In [1]: import numpy as np

In [2]: from numpy import linalg as LA

In [3]: np.set_printoptions(precision=3, suppress=True, linewidth=100)

In [4]: m1 = np.load("layer3.npy")

In [5]: m1
Out[5]: 
array([[ 0.9  ,  0.2  , -0.3  ,  0.3  ],
       [-2.1  ,  0.   , -0.8  , -0.7  ],
       [-1.   ,  0.1  ,  0.2  , -1.   ],
       [-0.182, -0.283, -0.935,  0.314],
       [-0.2  , -0.3  , -0.9  ,  0.3  ]])

In [6]: cov = m1.T @ m1

In [7]: cov
Out[7]: 
array([[ 6.293,  0.192,  1.56 ,  2.623],
       [ 0.192,  0.22 ,  0.495, -0.219],
       [ 1.56 ,  0.495,  2.454, -0.294],
       [ 2.623, -0.219, -0.294,  1.769]])

In [8]: ev, evecs = LA.eigvalsh(cov)
ValueError: too many values to unpack (expected 2)


In [9]: ev, evecs = LA.eigh(cov)

In [10]: evecs @ np.diag(ev) @ evecs.T
Out[10]: 
array([[ 6.293,  0.192,  1.56 ,  2.623],
       [ 0.192,  0.22 ,  0.495, -0.219],
       [ 1.56 ,  0.495,  2.454, -0.294],
       [ 2.623, -0.219, -0.294,  1.769]])

In [11]: round(ev.sum(), 3), np.round(np.trace(cov), 3)
Out[11]: (np.float64(10.736), np.float64(10.736))

In [12]: np.abs(evecs[:, -1])
Out[12]: array([0.894, 0.027, 0.242, 0.375])

In [13]: ev
Out[13]: array([0.063, 0.196, 2.656, 7.821])

In [14]: np.unique(ev.round(6) + 0, return_counts=True)[1]
Out[14]: array([1, 1, 1, 1])

In [15]: (ev > 1e-8).sum(), (ev < -1e-8).sum()
Out[15]: (np.int64(4), np.int64(0))

In [16]: m1.sum(axis=1)
Out[16]: array([ 1.1  , -3.6  , -1.7  , -1.086, -1.1  ])

In [17]: m1.sum(axis=0)
Out[17]: array([-2.582, -0.283, -2.735, -0.786])

In [18]: LA.svd(m1, compute_uv=False)
Out[18]: array([2.797, 1.63 , 0.442, 0.252])

In [19]: m1 - m1[0]
Out[19]: 
array([[ 0.   ,  0.   ,  0.   ,  0.   ],
       [-3.   , -0.2  , -0.5  , -1.   ],
       [-1.9  , -0.1  ,  0.5  , -1.3  ],
       [-1.082, -0.483, -0.635,  0.014],
       [-1.1  , -0.5  , -0.6  ,  0.   ]])

In [20]: np.count_nonzero(m1)
Out[20]: np.int64(19)

In [21]: np.abs(m1).max()
Out[21]: np.float64(2.1)

In [22]: m1.shape
Out[22]: (5, 4)

In [23]: K = np.loadtxt("block0.csv", delimiter=",")

In [24]: K
Out[24]: 
array([[ -0.3,  -0.9,  -0.4,   1.3],
       [  1.3,  -1.8,   3.1,   1.4],
       [  0.6,   0.6,   0.1,  -0.3],
       [ -0.2,  -1.7,  -0.9,   0. ],
       [  0.6,   0.7,   0.3,   1. ],
       [  1.1,  -0.7,   0.8,   0.5],
       [  0.1,  -0.7,  -0.2,   2. ],
       [ -0.1,   0.1,   0.1,  -0.4],
       [  1.1,  -0.1,  -0.5,  -0.5],
       [  0.1,   0.7,  -0.6,   0.3],
       [ -1. ,   0.2,   1.2,  -0.8],
       [  0.7,   0.7,   0.8,   0. ],
       [ -0.4,   0.1,   0.2,  -1.1],
       [  0.9,   0.6,  -1.4,  -0.7],
       [ -1.7,  -0.6,  -0.4,  -1.8],
       [  1. ,  -0.4,  -1.2,   2.5],
       [  1.1,   1.4,   0. ,  -0.9],
       [  0.1,   0.3,  -0.3,  -0.2],
       [ -1.1,   0.6,   0.4,   0.3],
       [ -0.5,   0.6,  -0.7,   1. ],
       [ -0.6,  -2.5,  -0.1,   0.7],
       [  0.1,  -1. ,   0. ,   0.1],
       [  0.1,  -1.5,  -1. ,  -1.9],
       [ -1.2,   0.2,  -0.5,  -0.6],
       [-50. , -20. ,   2. ,  -4. ],
       [ -0.5,  -0.4,  -0.6,  -1. ],
       [ -1.9,  -0.3,   0.3,  -0.5],
       [ -1.5,   0.2,  -1.4,   1.8],
       [  0.4,  -1. ,  -1.5,  -0.6],
       [ -0.1,  -0.7,  -0.1,   0.2],
       [ -0.5,  -0.5,   0.9,   0.2],
       [ -1.4,  -1.1,  -1.3,   0. ],
       [  0.7,   0.6,   1.6,  -0.7],
       [  0.3,  -0.4,   0.1,   1.3],
       [ -0.2,  -0.8,   0.6,  -1.1],
       [  1.2,  -1.5,   0.8,   0. ],
       [ -0.7,  -0.4,  -0.4,  -0.9],
       [  0.5,  -0.6,   0.2,   0. ],
       [  0.2,   0.8,  -0.8,   0.6]])

In [25]: Ac = K - K.mean(axis=0)

In [26]: evecs = LA.svd(Ac)[2][:1]

In [27]: M2 = Ac - Ac @ evecs.T @ evecs

In [28]: np.diag(evecs.T @ evecs)
Out[28]: array([0.859, 0.134, 0.001, 0.006])

In [29]: np.cov(Ac @ evecs.T, rowvar=False)
Out[29]: array(75.218)

In [30]: M2.std(axis=0)
Out[30]: array([0.306, 0.769, 0.898, 0.964])

In [31]: (Ac @ evecs.T).std(axis=0)
Out[31]: array([8.561])

In [32]: u = np.array([-2, 3])

In [33]: np.correlate(K[37], K[36], "full")
Out[33]: array([-0.45,  0.34, -0.14, -0.19,  0.34, -0.14,  0.  ])

In [34]: np.convolve(K[37], u)
Out[34]: array([-1. ,  2.7, -2.2,  0.6,  0. ])

In [35]: np.polyval(u, K[37])
Out[35]: array([2. , 4.2, 2.6, 3. ])

In [36]: sigma = 20 * 0.7 ** np.arange(5)

In [37]: O, _ = LA.qr(np.array([[0.0, 1.6, 0.3, 0.9, -1.1],
    ...:     [0.1, 0.6, -0.3, 0.4, 0.6],
    ...:     [0.9, -0.4, 0.8, -0.2, 1.9],
    ...:     [0.9, 1.1, -0.8, 0.0, 1.2],
    ...:     [-0.5, 0.7, -2.0, 0.5, 0.7]]))

In [38]: rng = np.random.default_rng(221479)

In [39]: M = rng.normal(size=(42, 5)) * sigma @ O

In [40]: M
Out[40]: 
array([[-12.027, -12.77 ,   8.34 ,   7.825,   8.172],
       [-17.487, -25.42 ,  10.675,  29.892, -22.879],
       [  3.839,  12.548,   6.526,   1.935,  -2.811],
       [  5.52 ,   7.884,   3.802, -18.94 ,  21.601],
       [  2.513,  20.308,  -7.769,  -7.619,   2.579],
       [  4.665,  -8.04 ,  14.878, -12.827,  28.113],
       [  4.7  , -21.939,  15.216, -22.118,  17.692],
       [  5.544, -39.157,  37.679,  -2.268,  17.926],
       [  0.027,  -6.385,   9.318,  -1.31 ,  -0.034],
       [-12.652,  -9.978,   4.054,   8.566,   2.103],
       [  9.908,   2.771,  -5.498, -14.817,  -3.097],
       [-15.274,   0.624,   9.368,  22.701, -12.092],
       [  9.8  , -18.525,  -3.56 ,  -2.698,   0.157],
       [  3.605,  21.112,  -2.763,   6.862,   5.843],
       [ -2.477,  30.406, -22.233, -18.264,   2.608],
       [ -2.618,   9.638, -14.358,  -9.129,  -3.889],
       [  7.27 , -44.266,  29.409,  13.402,  16.389],
       [  2.537,  13.104,   0.28 ,  -7.048,  -6.916],
       [ -9.839, -10.317,   3.391,  16.135,  -1.411],
       [  3.879,   0.237,   5.763,   2.656,   7.674],
       [ -2.942,  -2.008,  -1.099,  -7.005,  19.333],
       [-12.994, -13.152,   2.229,   5.294,   7.662],
       [  2.357,  12.53 ,  -4.819,  -7.608,   6.263],
       [  0.129,  -7.645,   8.048,   6.737,  17.168],
       [ -9.463,   9.115, -18.742,   4.551, -15.987],
       [  6.324,  21.226, -18.809,  -6.916, -13.776],
       [  0.884,  22.38 , -17.346,  12.482, -29.063],
       [ -3.637, -24.527,  13.848,   6.185,  -4.772],
       [ -9.093,  30.42 , -14.241,  -3.488,   1.489],
       [  5.845,  15.262, -14.985, -16.305,  -1.553],
       [  6.753, -27.008,  10.767,  -6.134,  -7.471],
       [  0.511, -11.707,  18.232,  11.123,   0.002],
       [ -2.949,  14.513, -14.181, -17.857,  -1.476],
       [  9.295,  12.789,   6.45 ,  12.903,   0.776],
       [ -2.637, -18.601,  12.918,  13.862, -20.202],
       [  5.828,  -3.053,  13.803,   5.133,   7.269],
       [ -7.305,   7.856,  -9.659,   3.758,   5.724],
       [  2.64 ,  -3.677,   5.217,  -4.021, -13.06 ],
       [  6.193,  -9.438,   3.818,   3.135,  12.505],
       [ 11.12 , -21.065,  13.143,  -6.293,   6.996],
       [  3.516,   1.437,   1.646,  -2.213,   7.352],
       [  0.876, -31.661,  35.33 ,  -6.026,  27.57 ]])

In [41]: vec = np.array([-2, 2, 2, 3, 0])

In [42]: target = M @ vec

In [43]: np.round(LA.pinv(M) @ M, 3) + 0
Out[43]: 
array([[1., 0., 0., 0., 0.],
       [0., 1., 0., 0., 0.],
       [0., 0., 1., 0., 0.],
       [0., 0., 0., 1., 0.],
       [0., 0., 0., 0., 1.]])

In [44]: target = target + 0.05 * rng.normal(size=42)

In [45]: target
Out[45]: 
array([ 38.696,  95.137,  36.33 , -44.459,  -2.84 , -34.13 , -89.18 , -20.836,   1.909,  39.178,
       -69.8  , 118.559, -71.821,  50.041, -33.508, -31.697,  -4.033,   0.623,  54.15 ,  12.191,
       -21.285,  20.033, -12.035,  20.773,  13.266, -28.475,  45.703,   4.515,  40.142, -60.074,
       -64.51 ,  45.222, -46.993,  58.58 ,  35.539,  25.351,  22.374, -14.174, -14.204, -56.888,
        -7.55 , -12.47 ])

In [46]: c, *_ = LA.lstsq(M, target)

In [47]: np.round(M.T @ (target - M @ c), 3) + 0
Out[47]: array([0., 0., 0., 0., 0.])

In [48]: np.round(LA.norm(target - M @ c), 3)
Out[48]: np.float64(0.389)

In [49]: [round(float(LA.norm(LA.solve(M.T @ M + lam * np.eye(5), M.T @ target))), 2) for lam in (0, 1, 10, 100)]
Out[49]: [4.58, 4.58, 4.56, 4.41]

In [50]: c
Out[50]: array([-2.   ,  2.   ,  2.001,  2.999,  0.001])
